% ipython --no-banner

In [1]: import numpy as np

In [2]: np.set_printoptions(precision=3, suppress=True, linewidth=120, sign=" ")

In [3]: J = np.load("sample13.npy")

In [4]: J
Out[4]: 
array([[-20,  -5,  -5],
       [ -4,   4,  -1],
       [ 20,  -3,   5]])

In [5]: r = np.linalg.matrix_rank(J)

In [6]: print(r)
2

In [7]: null = np.linalg.svd(J)[2][r:].T

In [8]: [int(np.linalg.matrix_rank(J[:i])) for i in range(1, len(J) + 1)]
Out[8]: [1, 2, 2]

In [9]: np.round(null[:, 0] / null[np.abs(null[:, 0]).round(6).argmax(), 0], 3) + 0
Out[9]: array([-0.25,  0.  ,  1.  ])

In [10]: null.shape
Out[10]: (3, 1)

In [11]: np.linalg.matrix_rank(J.T @ J), np.linalg.matrix_rank(J @ J.T)
Out[11]: (np.int64(2), np.int64(2))

In [12]: [int(np.linalg.matrix_rank(np.delete(J, i, axis=0))) for i in range(3)]
Out[12]: [2, 2, 2]

In [13]: np.round(np.linalg.norm(J, 2) / np.linalg.norm(J), 3)
Out[13]: np.float64(0.973)

In [14]: print(np.linalg.matrix_rank(J, rtol=0.1))
2

In [15]: m1 = np.loadtxt("case13.csv", delimiter=",")

In [16]: print(m1)
[[-2. -1. -2.  2.]
 [-1.  0.  2.  1.]
 [ 1. -1. -8. -1.]]

In [17]: rng = np.random.default_rng(469)

In [18]: Y = m1 + rng.integers(-2, 3, (3, 2)) @ rng.integers(-2, 3, (2, 4))

In [19]: Y
Out[19]: 
array([[ -2.,   1.,  -6.,   0.],
       [  3.,   1.,   0.,   4.],
       [ -1.,   1., -12.,  -5.]])

In [20]: print(np.round(np.linalg.svd(Y - m1, compute_uv=False), 3) + 0)
[ 7.882  5.645  0.   ]

In [21]: np.linalg.matrix_rank(Y - m1, tol=1e-8)
Out[21]: np.int64(2)

In [22]: np.argsort(-np.linalg.norm(m1, axis=0).round(6), kind="stable")[:3]
Out[22]: array([ 2,  0,  3])

In [23]: np.linalg.matrix_rank(m1, rtol=0.1)
Out[23]: np.int64(2)

In [24]: w1 = np.array([[3, 2, 2], [1, 0, 0], [1, 2, 5], [2, 4, 0]])

In [25]: c = np.array([1, 2, 3])

In [26]: hid = np.maximum(m1 @ w1 + c, 0)

In [27]: np.linalg.matrix_rank(hid)
Out[27]: np.int64(2)

In [28]: (hid > 0).astype(int)
Out[28]: 
array([[ 0,  1,  0],
       [ 1,  1,  1],
       [ 0,  0,  0]])

In [29]: Z = np.array([[-5, -2], [0, -2], [3, 4]])

In [30]: hid @ Z
Out[30]: 
array([[ 0., -4.],
       [23., 24.],
       [ 0.,  0.]])

In [31]: w1 @ Z
Out[31]: 
array([[ -9,  -2],
       [ -5,  -2],
       [ 10,  14],
       [-10, -12]])

In [32]: E = 0.9 ** np.abs(np.subtract.outer(np.arange(4), np.arange(4)))

In [33]: print(E)
[[ 1.     0.9    0.81   0.729]
 [ 0.9    1.     0.9    0.81 ]
 [ 0.81   0.9    1.     0.9  ]
 [ 0.729  0.81   0.9    1.   ]]

In [34]: w1 = np.array([[-3, 2, -4, -1, 2],
    ...:     [-5, 4, 4, 3, -2],
    ...:     [-5, 5, 0, -5, 5],
    ...:     [3, -2, 0, -5, -4]])

In [35]: c = np.array([-1, -2, -4, -2, -5])

In [36]: hid = np.maximum(E @ w1 + c, 0)

In [37]: (hid > 0).mean(axis=0)
Out[37]: array([ 0.,  1.,  0.,  0.,  0.])

In [38]: Z = np.array([[1, 1], [2, 2], [0, -2], [2, 2], [2, -2]])

In [39]: w1 @ Z
Out[39]: 
array([[  3,   3],
       [  5,   5],
       [  5, -15],
       [-19,  -3]])
